$ python3 -q
>>> import numpy as np
>>> np.set_printoptions(suppress=True, linewidth=140)
>>> def rnd(a):
...     return np.round(a, 3) + 0
... 
>>> data = np.load("case4.npy")
>>> rnd(data)
array([[ 0.988,  0.087,  0.062,  0.087,  0.037,  0.012, -0.062, -0.012,  0.012],
       [ 0.087,  0.391, -0.435, -0.609, -0.261, -0.087,  0.435,  0.087, -0.087],
       [ 0.062, -0.435,  0.689, -0.435, -0.186, -0.062,  0.311,  0.062, -0.062],
       [ 0.087, -0.609, -0.435,  0.391, -0.261, -0.087,  0.435,  0.087, -0.087],
       [ 0.037, -0.261, -0.186, -0.261,  0.888, -0.037,  0.186,  0.037, -0.037],
       [ 0.012, -0.087, -0.062, -0.087, -0.037,  0.988,  0.062,  0.012, -0.012],
       [-0.062,  0.435,  0.311,  0.435,  0.186,  0.062,  0.689, -0.062,  0.062],
       [-0.012,  0.087,  0.062,  0.087,  0.037,  0.012, -0.062,  0.988,  0.012],
       [ 0.012, -0.087, -0.062, -0.087, -0.037, -0.012,  0.062,  0.012,  0.988]])
>>> evals, evecs = np.linalg.eigh(data)
>>> x0 = np.array([0, 3, 1, 1, 0, 0, 2, 3, 3])
>>> print(rnd(np.abs(data).sum(axis=1).max()), rnd(np.abs(evals).max()))
2.478 1.0
>>> rnd(x0 @ data @ x0)
np.float64(26.429)
>>> rnd(np.linalg.norm(data) ** 2 / np.linalg.norm(data, 2) ** 2)
np.float64(9.0)
>>> rnd(np.linalg.norm(data, axis=1))
array([1., 1., 1., 1., 1., 1., 1., 1., 1.])
>>> rnd(np.linalg.norm(data[7], 1)), rnd(np.linalg.norm(data[7], np.inf))
(np.float64(1.36), np.float64(0.988))
>>> rnd(np.linalg.norm(data, 1)), rnd(np.linalg.norm(data, np.inf))
(np.float64(2.478), np.float64(2.478))
>>> print(rnd(np.linalg.norm(data[7] - data[1])))
1.414
>>> blk = np.stack([data, 4 * data, data[::-1]])
>>> (blk @ data.T).shape
(3, 9, 9)
>>> print(rnd(np.linalg.det(blk)))
[     -1. -262144.      -1.]
>>> K = np.loadtxt("x.csv", delimiter=",")
>>> print(K)
[[ 10.042  24.133   1.432  16.783   3.764  -8.309]
 [ -0.285  -8.078  10.041  -0.23   -1.01    2.658]
 [  7.306  20.949   6.507   1.831   2.209  -3.631]
 [ -1.456 -10.292   8.216 -11.826  -2.268   4.077]
 [ 20.564  11.755  -3.823   6.717   0.028 -12.8  ]
 [-24.273 -13.316  16.236 -28.544  -2.206  20.601]
 [-25.085  -9.093  15.738   4.135   1.484  15.471]
 [-32.094 -31.758   6.107 -17.664  -2.358  21.822]
 [ 17.966  20.968   1.655   1.994   1.053 -10.185]
 [ -6.946   3.835  14.094 -15.151  -0.935   7.586]
 [  7.27    7.192  13.22  -14.997  -1.563  -0.2  ]
 [-12.839 -12.223  12.889 -34.371  -4.934  13.63 ]
 [-18.913 -10.571   4.952 -12.555  -1.243  13.049]
 [-11.979   7.066  -2.041  15.348   3.689   3.229]
 [  7.09  -22.922  -9.901 -20.597  -5.659  -2.131]
 [-17.546  -9.638  15.52  -11.038  -0.093  13.076]
 [ -8.875 -29.117  -2.199 -28.717  -6.136   9.197]
 [ -2.318  -9.034   3.038 -24.444  -3.61    4.925]
 [ -6.116  11.992  18.449   6.432   2.489   5.729]
 [  6.203 -17.277 -12.728  -5.678  -3.714  -3.643]
 [  3.94    6.601   9.657   7.668   1.285  -0.965]
 [  6.67   23.132   5.338  23.265   4.147  -5.768]
 [ 12.769  15.926   2.3   -15.333  -1.071  -5.373]
 [ -2.328  -6.374 -19.462  12.981   1.234  -3.383]
 [  9.897  30.866  -2.808  24.265   5.467 -10.333]
 [  8.922  -7.795 -20.889   0.683  -1.14   -8.163]
 [ 11.21   10.535  -0.866  19.718   2.507  -9.32 ]
 [  6.153   3.402  12.024 -27.594  -3.815   2.007]
 [-16.083 -15.405 -14.75   -0.808  -0.401   6.597]
 [-10.566  -1.087   9.716  12.403   2.426   6.358]]
>>> K.reshape(30, 7)
Traceback (most recent call last):
  File "<python-input-19>", line 1, in <module>
    K.reshape(30, 7)
    ~~~~~~~~~^^^^^^^
ValueError: cannot reshape array of size 180 into shape (30,7)
>>> blk = K.reshape(30, 2, -1)
>>> np.einsum("ihd,jhd->hij", blk, blk).shape
(2, 30, 30)
>>> blk.shape
(30, 2, 3)
>>> blk[:, 0]
array([[ 10.042,  24.133,   1.432],
       [ -0.285,  -8.078,  10.041],
       [  7.306,  20.949,   6.507],
       [ -1.456, -10.292,   8.216],
       [ 20.564,  11.755,  -3.823],
       [-24.273, -13.316,  16.236],
       [-25.085,  -9.093,  15.738],
       [-32.094, -31.758,   6.107],
       [ 17.966,  20.968,   1.655],
       [ -6.946,   3.835,  14.094],
       [  7.27 ,   7.192,  13.22 ],
       [-12.839, -12.223,  12.889],
       [-18.913, -10.571,   4.952],
       [-11.979,   7.066,  -2.041],
       [  7.09 , -22.922,  -9.901],
       [-17.546,  -9.638,  15.52 ],
       [ -8.875, -29.117,  -2.199],
       [ -2.318,  -9.034,   3.038],
       [ -6.116,  11.992,  18.449],
       [  6.203, -17.277, -12.728],
       [  3.94 ,   6.601,   9.657],
       [  6.67 ,  23.132,   5.338],
       [ 12.769,  15.926,   2.3  ],
       [ -2.328,  -6.374, -19.462],
       [  9.897,  30.866,  -2.808],
       [  8.922,  -7.795, -20.889],
       [ 11.21 ,  10.535,  -0.866],
       [  6.153,   3.402,  12.024],
       [-16.083, -15.405, -14.75 ],
       [-10.566,  -1.087,   9.716]])
>>> cov = np.cov(K, rowvar=False)
>>> rnd(np.corrcoef(K[:, 4], K[:, 0])[0, 1])
np.float64(0.186)
>>> np.argsort(-K.std(axis=0).round(6), kind="stable")
array([3, 1, 0, 2, 5, 4])
>>> rnd(np.polyfit(K[:, 4], K[:, 0], 1))
array([ 0.834, -1.768])
>>> np.argwhere(np.triu(np.abs(np.corrcoef(K.T)) > 0.8, 1))
array([[0, 5],
       [3, 4]])
>>> cov.shape
(6, 6)
>>> rnd(np.median(K, axis=0))
array([-0.87 , -3.73 ,  5.145, -0.519, -0.668,  2.332])
>>> rnd(K.std(axis=0))
array([13.227, 15.964, 10.475, 16.475,  2.947,  9.213])
>>> d = np.linalg.norm(K[:, None] - K[None], axis=-1)
>>> d.mean(axis=1).argmax()
np.int64(7)
>>> np.linalg.matrix_rank(d ** 2)
np.int64(8)
>>> d.shape
(30, 30)
>>> print(d[1].round(6).argsort(kind="stable")[:4])
[ 1  3 20 29]
>>> lab = K[:, 5] > np.median(K[:, 5])
>>> f = K[lab].mean(axis=0) - K[~lab].mean(axis=0)
>>> print(np.argsort(-np.abs(f).round(6), kind="stable"))
[0 1 5 3 2 4]
>>> feats = np.load("dump.npy")
>>> print(feats)
[[-3 -2  0  0  2  3  2 -1  3]
 [ 3 -3 -2  0  0  2  3  2 -1]
 [-1  3 -3 -2  0  0  2  3  2]
 [ 2 -1  3 -3 -2  0  0  2  3]
 [ 3  2 -1  3 -3 -2  0  0  2]
 [ 2  3  2 -1  3 -3 -2  0  0]
 [ 0  2  3  2 -1  3 -3 -2  0]
 [ 0  0  2  3  2 -1  3 -3 -2]
 [-2  0  0  2  3  2 -1  3 -3]]
>>> th = np.radians(120)
>>> Rm = np.eye(9)
>>> Rm[1, 1] = Rm[8, 8] = np.cos(th)
>>> Rm[1, 8], Rm[8, 1] = -np.sin(th), np.sin(th)
>>> rnd(Rm)
array([[ 1.   ,  0.   ,  0.   ,  0.   ,  0.   ,  0.   ,  0.   ,  0.   ,  0.   ],
       [ 0.   , -0.5  ,  0.   ,  0.   ,  0.   ,  0.   ,  0.   ,  0.   , -0.866],
       [ 0.   ,  0.   ,  1.   ,  0.   ,  0.   ,  0.   ,  0.   ,  0.   ,  0.   ],
       [ 0.   ,  0.   ,  0.   ,  1.   ,  0.   ,  0.   ,  0.   ,  0.   ,  0.   ],
       [ 0.   ,  0.   ,  0.   ,  0.   ,  1.   ,  0.   ,  0.   ,  0.   ,  0.   ],
       [ 0.   ,  0.   ,  0.   ,  0.   ,  0.   ,  1.   ,  0.   ,  0.   ,  0.   ],
       [ 0.   ,  0.   ,  0.   ,  0.   ,  0.   ,  0.   ,  1.   ,  0.   ,  0.   ],
       [ 0.   ,  0.   ,  0.   ,  0.   ,  0.   ,  0.   ,  0.   ,  1.   ,  0.   ],
       [ 0.   ,  0.866,  0.   ,  0.   ,  0.   ,  0.   ,  0.   ,  0.   , -0.5  ]])
>>> Y = feats @ Rm.T
>>> rnd(Y)
array([[-3.   , -1.598,  0.   ,  0.   ,  2.   ,  3.   ,  2.   , -1.   , -3.232],
       [ 3.   ,  2.366, -2.   ,  0.   ,  0.   ,  2.   ,  3.   ,  2.   , -2.098],
       [-1.   , -3.232, -3.   , -2.   ,  0.   ,  0.   ,  2.   ,  3.   ,  1.598],
       [ 2.   , -2.098,  3.   , -3.   , -2.   ,  0.   ,  0.   ,  2.   , -2.366],
       [ 3.   , -2.732, -1.   ,  3.   , -3.   , -2.   ,  0.   ,  0.   ,  0.732],
       [ 2.   , -1.5  ,  2.   , -1.   ,  3.   , -3.   , -2.   ,  0.   ,  2.598],
       [ 0.   , -1.   ,  3.   ,  2.   , -1.   ,  3.   , -3.   , -2.   ,  1.732],
       [ 0.   ,  1.732,  2.   ,  3.   ,  2.   , -1.   ,  3.   , -3.   ,  1.   ],
       [-2.   ,  2.598,  0.   ,  2.   ,  3.   ,  2.   , -1.   ,  3.   ,  1.5  ]])
>>> print(rnd(np.abs(Y - feats).max(axis=0)))
[0.    6.232 0.    0.    0.    0.    0.    0.    6.232]
